$ python3 -q
>>> import numpy as np
>>> np.set_printoptions(suppress=True, linewidth=120)
>>> def rnd(a):
...     return np.round(a, 1) + 0
... 
>>> F = np.array([[-0.7, 1.0, 0.2, 2.4, -0.1, -0.5, -1.3, 0.0, 0.3, 0.4, 0.2],
...     [1.0, -0.5, 1.8, 0.2, 1.4, -1.9, -2.0, 0.1, -1.0, -0.6, 0.8],
...     [-0.5, -1.6, -1.6, 0.1, 0.0, -1.5, -0.8, -0.3, -0.6, 0.5, 0.3],
...     [-0.6, -1.0, 0.6, -0.8, -0.7, 0.9, 0.0, -1.0, 0.4, 0.4, -0.1],
...     [0.3, 0.1, -0.8, 0.3, -1.0, 1.1, 0.1, -0.5, 0.8, -0.4, 0.6],
...     [2.0, -0.1, -0.3, -0.3, -0.8, 0.0, 0.0, 0.1, 0.6, 0.4, -1.6],
...     [0.5, -0.6, 0.8, -1.5, 1.0, -0.8, -1.4, -0.5, 0.5, 1.0, 0.0]])
>>> F[:, 3] *= 5
>>> F
array([[-0.7,  1. ,  0.2, 12. , -0.1, -0.5, -1.3,  0. ,  0.3,  0.4,  0.2],
       [ 1. , -0.5,  1.8,  1. ,  1.4, -1.9, -2. ,  0.1, -1. , -0.6,  0.8],
       [-0.5, -1.6, -1.6,  0.5,  0. , -1.5, -0.8, -0.3, -0.6,  0.5,  0.3],
       [-0.6, -1. ,  0.6, -4. , -0.7,  0.9,  0. , -1. ,  0.4,  0.4, -0.1],
       [ 0.3,  0.1, -0.8,  1.5, -1. ,  1.1,  0.1, -0.5,  0.8, -0.4,  0.6],
       [ 2. , -0.1, -0.3, -1.5, -0.8,  0. ,  0. ,  0.1,  0.6,  0.4, -1.6],
       [ 0.5, -0.6,  0.8, -7.5,  1. , -0.8, -1.4, -0.5,  0.5,  1. ,  0. ]])
>>> rnd(np.linalg.norm(F, "nuc"))
np.float64(30.6)
>>> rnd(np.linalg.norm(F, 2))
np.float64(15.0)
>>> other = np.array([[-1, 5, 3],
...     [-7, -3, -6],
...     [5, 5, -8],
...     [8, -5, 9],
...     [8, -9, 7],
...     [3, -1, 0],
...     [8, 3, -7],
...     [-6, -2, -5],
...     [-4, -3, -3],
...     [-6, 1, 3],
...     [4, -8, -4]])
>>> rnd(np.einsum("ij->j", F))
array([ 2. , -2.7,  0.7,  2. , -0.2, -2.7, -5.4, -2.1,  1. ,  1.7,  0.2])
>>> rnd(np.einsum("ij,ij->i", F, F))
array([147.8,  17.1,   9.3,  20.3,   6.6,  10.1,  62.6])
>>> np.vstack([F, other.T]).shape
(10, 11)
>>> T = np.stack([F, -1 * F, F[::-1]])
>>> np.linalg.matrix_rank(T.reshape(3, -1))
np.int64(2)
>>> T.sum(axis=0)
array([[ 0.5, -0.6,  0.8, -7.5,  1. , -0.8, -1.4, -0.5,  0.5,  1. ,  0. ],
       [ 2. , -0.1, -0.3, -1.5, -0.8,  0. ,  0. ,  0.1,  0.6,  0.4, -1.6],
       [ 0.3,  0.1, -0.8,  1.5, -1. ,  1.1,  0.1, -0.5,  0.8, -0.4,  0.6],
       [-0.6, -1. ,  0.6, -4. , -0.7,  0.9,  0. , -1. ,  0.4,  0.4, -0.1],
       [-0.5, -1.6, -1.6,  0.5,  0. , -1.5, -0.8, -0.3, -0.6,  0.5,  0.3],
       [ 1. , -0.5,  1.8,  1. ,  1.4, -1.9, -2. ,  0.1, -1. , -0.6,  0.8],
       [-0.7,  1. ,  0.2, 12. , -0.1, -0.5, -1.3,  0. ,  0.3,  0.4,  0.2]])
>>> rnd(np.linalg.norm(T, axis=(1, 2)))
array([16.5, 16.5, 16.5])
>>> np.linalg.matrix_rank(T)
array([7, 7, 7])
>>> T.shape
(3, 7, 11)
>>> other = F / np.sqrt((F ** 2).mean(axis=1, keepdims=True))
>>> rnd(other[3])
array([-0.4, -0.7,  0.4, -2.9, -0.5,  0.7,  0. , -0.7,  0.3,  0.3, -0.1])
>>> rnd(F - F.mean(axis=1, keepdims=True))
array([[-1.7,  0. , -0.8, 11. , -1.1, -1.5, -2.3, -1. , -0.7, -0.6, -0.8],
       [ 1. , -0.5,  1.8,  1. ,  1.4, -1.9, -2. ,  0.1, -1. , -0.6,  0.8],
       [ 0. , -1.1, -1.1,  1. ,  0.5, -1. , -0.3,  0.2, -0.1,  1. ,  0.8],
       [-0.1, -0.5,  1.1, -3.5, -0.2,  1.4,  0.5, -0.5,  0.9,  0.9,  0.4],
       [ 0.1, -0.1, -1. ,  1.3, -1.2,  0.9, -0.1, -0.7,  0.6, -0.6,  0.4],
       [ 2.1,  0. , -0.2, -1.4, -0.7,  0.1,  0.1,  0.2,  0.7,  0.5, -1.5],
       [ 1.1,  0. ,  1.4, -6.9,  1.6, -0.2, -0.8,  0.1,  1.1,  1.6,  0.6]])
>>> rnd(np.linalg.norm(other, axis=1))
array([3.3, 3.3, 3.3, 3.3, 3.3, 3.3, 3.3])
>>> np.linalg.matrix_rank(other) == np.linalg.matrix_rank(F)
np.True_
>>> x0 = np.array([5, 8, 2, -5, 8, 5, 4, -9, -3, 2, -7])
>>> (F @ x0).argmax()
np.int64(6)
>>> rnd(F @ np.ones(11))
array([11.5,  0.1, -5.6, -5.1,  1.8, -1.2, -7. ])
>>> np.sign((F @ x0).round(6))
array([-1., -1., -1.,  1., -1.,  1.,  1.])
>>> rnd(F @ x0)
array([-65.1, -11.4, -28.3,  18.4, -11.8,  19. ,  40.2])
>>> A = np.loadtxt("a.csv", delimiter=",")
>>> A
array([[ -2.7,   7.8,   9.3,   3.8,   1.7,  -5.9,  -7.1,   1. ],
       [  4.5,  -6.4, -10.3,  -4.6,  -6.3,   3.2,   6.4,  -0.1],
       [  0.8,  -0.8,   3.8,   5.5, -11.1,   4.7,   0.2,  -7.6],
       [ -3. ,   2.3,   8.2,   6.6,  -3.2,   1.7,  -3.3,  -5.2],
       [ -2. ,  -3.1,  -1.1,  -2.6,   7.3,   2.5,   1.4,   1.5],
       [  0.2,   1.1,   5.6,   6.4, -10.1,   2.6,  -1.3,  -6. ],
       [ -5.9,   7.8,  15.1,   7.6,   5.5,  -4.2,  -8.4,  -2. ],
       [ -0.2,   3.5,   2.6,   0.9,  -0.7,  -2.9,  -2.4,   0.9],
       [ -3.5,  10.1,  10.3,   4.4,   4.7,  -9.3,  -8.2,   2.9],
       [  2.9,   1. ,  -0.8,   2.2,  -8.2,  -0.2,   0.4,  -1.9],
       [  1. ,   3.8,   2.5,   2.1,  -5.3,  -2.6,  -2.3,  -0.8],
       [  2.2, -11.8, -13.9,  -8. ,   3.5,   8.5,  10.1,   0.8],
       [  1.2,  -0.3,   0.3,   2.4,  -6.8,   2.8,   0.7,  -3.4],
       [ -1. ,  -2.1,   5.1,   5.6,  -5.5,   5.7,  -0.4,  -7.3],
       [  1.3,   2.4,   3.7,   4.4,  -8.6,  -0.1,  -2.2,  -3.6],
       [ -2.3,   7.7,   9.1,   4.7,   2.1,  -5.9,  -7.4,   1.2]])
>>> x0 = np.array([2, -2, 0, 0, -1, 1, 2, 2])
>>> rnd(np.einsum("ij,j->i", A, x0))
array([-40.8,  43.9,   4.2, -22.7,   3.2,  -3.7, -57.9, -12.6, -51.8,   8.8,  -9.1,  54.8,   7.2,  -2. ,  -5.3, -40.4])
>>> A @ np.eye(8)[0]
array([-2.7,  4.5,  0.8, -3. , -2. ,  0.2, -5.9, -0.2, -3.5,  2.9,  1. ,  2.2,  1.2, -1. ,  1.3, -2.3])
>>> rnd(A @ np.ones(8))
array([  7.9, -13.6,  -4.5,   4.1,   3.9,  -1.5,  15.5,   1.7,  11.4,  -4.6,  -1.6,  -8.6,  -3.1,   0.1,  -2.7,   9.2])
>>> rnd((A * x0).sum(axis=1))
array([-40.8,  43.9,   4.2, -22.7,   3.2,  -3.7, -57.9, -12.6, -51.8,   8.8,  -9.1,  54.8,   7.2,  -2. ,  -5.3, -40.4])
>>> np.linalg.norm(A @ x0) <= np.linalg.norm(A, 2) * np.linalg.norm(x0) + 1e-9
np.True_
>>> other = np.array([[2, 0], [-2, 0], [0, 0], [1, -1], [0, 2], [1, -2], [-1, -1], [-2, 2]])
>>> np.linalg.matrix_rank(np.vstack([A, other.T]))
np.int64(8)
>>> np.vstack([A, other.T]).shape
(18, 8)
>>> basis = A[[10, 8]].astype(float)
>>> for _ in range(6):
...     idx = np.linalg.norm(A[:, None] - basis, axis=-1).argmin(axis=1)
...     basis = np.array([A[idx == j].mean(axis=0) for j in range(2)])
... 
>>> idx
array([1, 0, 0, 0, 0, 0, 1, 0, 1, 0, 0, 0, 0, 0, 0, 1])
>>> rnd(basis)
array([[ 0.7, -0.9,  0.5,  1.7, -4.6,  2.2,  0.6, -2.7],
       [-3.6,  8.4, 11. ,  5.1,  3.5, -6.3, -7.8,  0.8]])
>>> rnd(basis[1] - basis[0])
array([-4.3,  9.2, 10.5,  3.4,  8.1, -8.5, -8.4,  3.5])
>>> np.bincount(idx)
array([12,  4])
>>> np.abs(basis[1] - basis[0]).argmax()
np.int64(2)
>>> cen = A - A.mean(axis=0)
>>> V = np.linalg.svd(cen)[2][:3]
>>> other = cen - cen @ V.T @ V
>>> rnd(np.diag(V.T @ V))
array([0.2, 0.3, 0.5, 0.2, 0.8, 0.5, 0.2, 0.3])
>>> np.linalg.matrix_rank(F)
np.int64(7)
>>> rnd(F.mean(axis=0))
array([ 0.3, -0.4,  0.1,  0.3,  0. , -0.4, -0.8, -0.3,  0.1,  0.2,  0. ])
>>> np.unravel_index(np.abs(F).argmax(), F.shape)
(np.int64(0), np.int64(3))
>>> rnd(np.linalg.svd(F, compute_uv=False))
array([15. ,  4.8,  2.9,  2.7,  2.2,  1.6,  1.2])
>>> rnd(np.linalg.norm(F))
np.float64(16.5)
>>> rnd(np.diff(F, axis=0))
array([[  1.7,  -1.5,   1.6, -11. ,   1.5,  -1.4,  -0.7,   0.1,  -1.3,  -1. ,   0.6],
       [ -1.5,  -1.1,  -3.4,  -0.5,  -1.4,   0.4,   1.2,  -0.4,   0.4,   1.1,  -0.5],
       [ -0.1,   0.6,   2.2,  -4.5,  -0.7,   2.4,   0.8,  -0.7,   1. ,  -0.1,  -0.4],
       [  0.9,   1.1,  -1.4,   5.5,  -0.3,   0.2,   0.1,   0.5,   0.4,  -0.8,   0.7],
       [  1.7,  -0.2,   0.5,  -3. ,   0.2,  -1.1,  -0.1,   0.6,  -0.2,   0.8,  -2.2],
       [ -1.5,  -0.5,   1.1,  -6. ,   1.8,  -0.8,  -1.4,  -0.6,  -0.1,   0.6,   1.6]])
>>> np.count_nonzero(F)
np.int64(71)
>>> rnd(F.sum(axis=0))
array([ 2. , -2.7,  0.7,  2. , -0.2, -2.7, -5.4, -2.1,  1. ,  1.7,  0.2])
>>> feats = np.load("layer1.npy")
>>> feats
array([[0, 6, 0, 6, 6],
       [0, 4, 0, 4, 4],
       [0, 2, 0, 2, 2],
       [0, 0, 0, 0, 0],
       [0, 6, 0, 6, 6],
       [0, 4, 0, 4, 4],
       [0, 4, 0, 4, 4],
       [0, 4, 0, 4, 4],
       [0, 2, 0, 2, 2]])
>>> rank = np.linalg.matrix_rank(feats)
>>> rank
np.int64(1)
>>> N = np.linalg.svd(feats)[2][rank:].T
>>> N.shape
(5, 4)
>>> rnd(N @ N.T)
array([[ 1. ,  0. ,  0. ,  0. ,  0. ],
       [ 0. ,  0.7,  0. , -0.3, -0.3],
       [ 0. ,  0. ,  1. ,  0. ,  0. ],
       [ 0. , -0.3,  0. ,  0.7, -0.3],
       [ 0. , -0.3,  0. , -0.3,  0.7]])
>>> [int(np.linalg.matrix_rank(np.delete(feats, i, axis=0))) for i in range(9)]
[1, 1, 1, 1, 1, 1, 1, 1, 1]
>>> [int(np.linalg.matrix_rank(feats[:i])) for i in range(1, len(feats) + 1)]
[1, 1, 1, 1, 1, 1, 1, 1, 1]
>>> U, s, vt = np.linalg.svd(feats)
>>> rnd(s)
array([20.8,  0. ,  0. ,  0. ,  0. ])
>>> np.argmax(s[:-1] / (s[1:] + 1e-6)) + 1
np.int64(1)
>>> other = U[:, :1] @ np.diag(s[:1]) @ vt[:1]
>>> np.linalg.matrix_rank(feats, rtol=0.05)
np.int64(1)
>>> rnd(np.abs(feats - other).max())
np.float64(0.0)
>>> rnd(np.linalg.norm(feats - other) / np.linalg.norm(feats))
np.float64(0.0)
>>> rnd(np.linalg.norm(feats - other, 2)), rnd(s[1])
(np.float64(0.0), np.float64(0.0))
>>> np.linalg.matrix_rank(other)
np.int64(1)
>>> data = np.load("sample6.npy")
>>> rnd(data)
array([[ 0.1,  0. ,  0.1, -0.1,  0.1,  0.2, -0.1, -0.1,  0.1,  0. , -0.1,  0. ],
       [ 0. ,  0. ,  0.1,  0. ,  0. ,  0.1,  0. ,  0. ,  0. ,  0. , -0.1,  0. ],
       [ 0.1,  0.1,  0.2, -0.1,  0.1,  0.2, -0.1, -0.1,  0.1, -0.1, -0.2, -0.1],
       [-0.1,  0. , -0.1,  0.1, -0.1, -0.1,  0.1,  0. , -0.1,  0. ,  0.1,  0. ],
       [ 0.1,  0. ,  0.1, -0.1,  0.1,  0.1, -0.1,  0. ,  0.1,  0. , -0.1,  0. ],
       [ 0.2,  0.1,  0.2, -0.1,  0.1,  0.2, -0.1, -0.1,  0.1, -0.1, -0.2, -0.1],
       [-0.1,  0. , -0.1,  0.1, -0.1, -0.1,  0.1,  0. , -0.1,  0. ,  0.1,  0. ],
       [-0.1,  0. , -0.1,  0. ,  0. , -0.1,  0. ,  0. ,  0. ,  0. ,  0.1,  0. ],
       [ 0.1,  0. ,  0.1, -0.1,  0.1,  0.1, -0.1,  0. ,  0.1,  0. , -0.1,  0. ],
       [ 0. ,  0. , -0.1,  0. ,  0. , -0.1,  0. ,  0. ,  0. ,  0. ,  0.1,  0. ],
       [-0.1, -0.1, -0.2,  0.1, -0.1, -0.2,  0.1,  0.1, -0.1,  0.1,  0.2,  0.1],
       [ 0. ,  0. , -0.1,  0. ,  0. , -0.1,  0. ,  0. ,  0. ,  0. ,  0.1,  0. ]])
>>> evals, V = np.linalg.eigh(data)
>>> x0 = np.array([6, 4, 2, 6, 5, 5, 6, 5, 9, 6, 3, 1])
>>> rnd(V * np.maximum(evals, 0) @ V.T)
array([[ 0.1,  0. ,  0.1, -0.1,  0.1,  0.2, -0.1, -0.1,  0.1,  0. , -0.1,  0. ],
       [ 0. ,  0. ,  0.1,  0. ,  0. ,  0.1,  0. ,  0. ,  0. ,  0. , -0.1,  0. ],
       [ 0.1,  0.1,  0.2, -0.1,  0.1,  0.2, -0.1, -0.1,  0.1, -0.1, -0.2, -0.1],
       [-0.1,  0. , -0.1,  0.1, -0.1, -0.1,  0.1,  0. , -0.1,  0. ,  0.1,  0. ],
       [ 0.1,  0. ,  0.1, -0.1,  0.1,  0.1, -0.1,  0. ,  0.1,  0. , -0.1,  0. ],
       [ 0.2,  0.1,  0.2, -0.1,  0.1,  0.2, -0.1, -0.1,  0.1, -0.1, -0.2, -0.1],
       [-0.1,  0. , -0.1,  0.1, -0.1, -0.1,  0.1,  0. , -0.1,  0. ,  0.1,  0. ],
       [-0.1,  0. , -0.1,  0. ,  0. , -0.1,  0. ,  0. ,  0. ,  0. ,  0.1,  0. ],
       [ 0.1,  0. ,  0.1, -0.1,  0.1,  0.1, -0.1,  0. ,  0.1,  0. , -0.1,  0. ],
       [ 0. ,  0. , -0.1,  0. ,  0. , -0.1,  0. ,  0. ,  0. ,  0. ,  0.1,  0. ],
       [-0.1, -0.1, -0.2,  0.1, -0.1, -0.2,  0.1,  0.1, -0.1,  0.1,  0.2,  0.1],
       [ 0. ,  0. , -0.1,  0. ,  0. , -0.1,  0. ,  0. ,  0. ,  0. ,  0.1,  0. ]])
>>> rnd(np.abs(data).sum(axis=1).max()), rnd(np.abs(evals).max())
(np.float64(1.6), np.float64(1.0))
>>> rnd(V * np.abs(evals) @ V.T)
array([[ 0.1,  0. ,  0.1, -0.1,  0.1,  0.2, -0.1, -0.1,  0.1,  0. , -0.1,  0. ],
       [ 0. ,  0. ,  0.1,  0. ,  0. ,  0.1,  0. ,  0. ,  0. ,  0. , -0.1,  0. ],
       [ 0.1,  0.1,  0.2, -0.1,  0.1,  0.2, -0.1, -0.1,  0.1, -0.1, -0.2, -0.1],
       [-0.1,  0. , -0.1,  0.1, -0.1, -0.1,  0.1,  0. , -0.1,  0. ,  0.1,  0. ],
       [ 0.1,  0. ,  0.1, -0.1,  0.1,  0.1, -0.1,  0. ,  0.1,  0. , -0.1,  0. ],
       [ 0.2,  0.1,  0.2, -0.1,  0.1,  0.2, -0.1, -0.1,  0.1, -0.1, -0.2, -0.1],
       [-0.1,  0. , -0.1,  0.1, -0.1, -0.1,  0.1,  0. , -0.1,  0. ,  0.1,  0. ],
       [-0.1,  0. , -0.1,  0. ,  0. , -0.1,  0. ,  0. ,  0. ,  0. ,  0.1,  0. ],
       [ 0.1,  0. ,  0.1, -0.1,  0.1,  0.1, -0.1,  0. ,  0.1,  0. , -0.1,  0. ],
       [ 0. ,  0. , -0.1,  0. ,  0. , -0.1,  0. ,  0. ,  0. ,  0. ,  0.1,  0. ],
       [-0.1, -0.1, -0.2,  0.1, -0.1, -0.2,  0.1,  0.1, -0.1,  0.1,  0.2,  0.1],
       [ 0. ,  0. , -0.1,  0. ,  0. , -0.1,  0. ,  0. ,  0. ,  0. ,  0.1,  0. ]])
>>> rnd(x0 @ data @ x0)
np.float64(9.7)
>>> (np.sign(V[:, -1].round(6)) == np.sign(V[0, -1].round(6))).astype(int)
array([1, 1, 1, 0, 1, 1, 0, 0, 1, 0, 0, 0])
>>> rnd(np.linalg.eigvalsh(data[1:, 1:]))
array([0. , 0. , 0. , 0. , 0. , 0. , 0. , 0. , 0. , 0. , 0.9])
